$ python -q
>>> import numpy as np
>>> from numpy import linalg as LA
>>> np.set_printoptions(precision=2, suppress=True, linewidth=140)
>>> th = np.deg2rad(135)
>>> X = np.eye(4)
>>> X[np.ix_([1, 3], [1, 3])] = [[np.cos(th), -np.sin(th)], [np.sin(th), np.cos(th)]]
>>> X
array([[ 1.  ,  0.  ,  0.  ,  0.  ],
       [ 0.  , -0.71,  0.  , -0.71],
       [ 0.  ,  0.  ,  1.  ,  0.  ],
       [ 0.  ,  0.71,  0.  , -0.71]])
>>> # 3 blocks once reordered
>>> W = np.array([[3, -3, -4, -3], [-3, -4, 2, -1], [1, 4, 5, -1], [1, -2, -1, 0]])
>>> coef = np.array([1, 1, 1, 5])
>>> hid = np.maximum(X @ W + coef, 0)
>>> (hid > 0).astype(int)
array([[1, 0, 0, 1],
       [1, 1, 1, 1],
       [1, 1, 1, 1],
       [0, 0, 1, 1]])
>>> LA.matrix_rank(hid)
np.int64(4)
>>> basis = np.array([[2, 2], [-2, -2], [-1, -1], [-3, 3]])
>>> W @ basis
array([[ 25,   7],
       [  3,  -3],
       [ -8, -14],
       [  7,   7]])
>>> np.round(np.trace(X), 2)
np.float64(0.59)
>>> (X - X.T) / 2
array([[ 0.  ,  0.  ,  0.  ,  0.  ],
       [ 0.  ,  0.  ,  0.  , -0.71],
       [ 0.  ,  0.  ,  0.  ,  0.  ],
       [ 0.  ,  0.71,  0.  ,  0.  ]])
>>> np.round(X @ X, 2) + 0
array([[ 1.,  0.,  0.,  0.],
       [ 0.,  0.,  0.,  1.],
       [ 0.,  0.,  1.,  0.],
       [ 0., -1.,  0.,  0.]])
>>> np.allclose(X @ X.T, X.T @ X)
True
>>> np.sort(np.abs(LA.eigvals(X)))
array([1., 1., 1., 1.])
>>> X.inv()
Traceback (most recent call last):
  File "<python-input-20>", line 1, in <module>
    X.inv()
    ^^^^^
AttributeError: 'numpy.ndarray' object has no attribute 'inv'
>>> np.flatnonzero(LA.matrix_power((X != 0) + (X.T != 0) + np.eye(4), 4)[3])
array([1, 3])
>>> (X != 0).astype(int)
array([[1, 0, 0, 0],
       [0, 1, 0, 1],
       [0, 0, 1, 0],
       [0, 1, 0, 1]])
>>> round(float(LA.det(X)), 2)
1.0
>>> (LA.matrix_power((X != 0) + (X.T != 0) + np.eye(4), 4) > 0).astype(int)
array([[1, 0, 0, 0],
       [0, 1, 0, 1],
       [0, 0, 1, 0],
       [0, 1, 0, 1]])
>>> np.sort(LA.eigvals(X).real)
array([-0.71, -0.71,  1.  ,  1.  ])
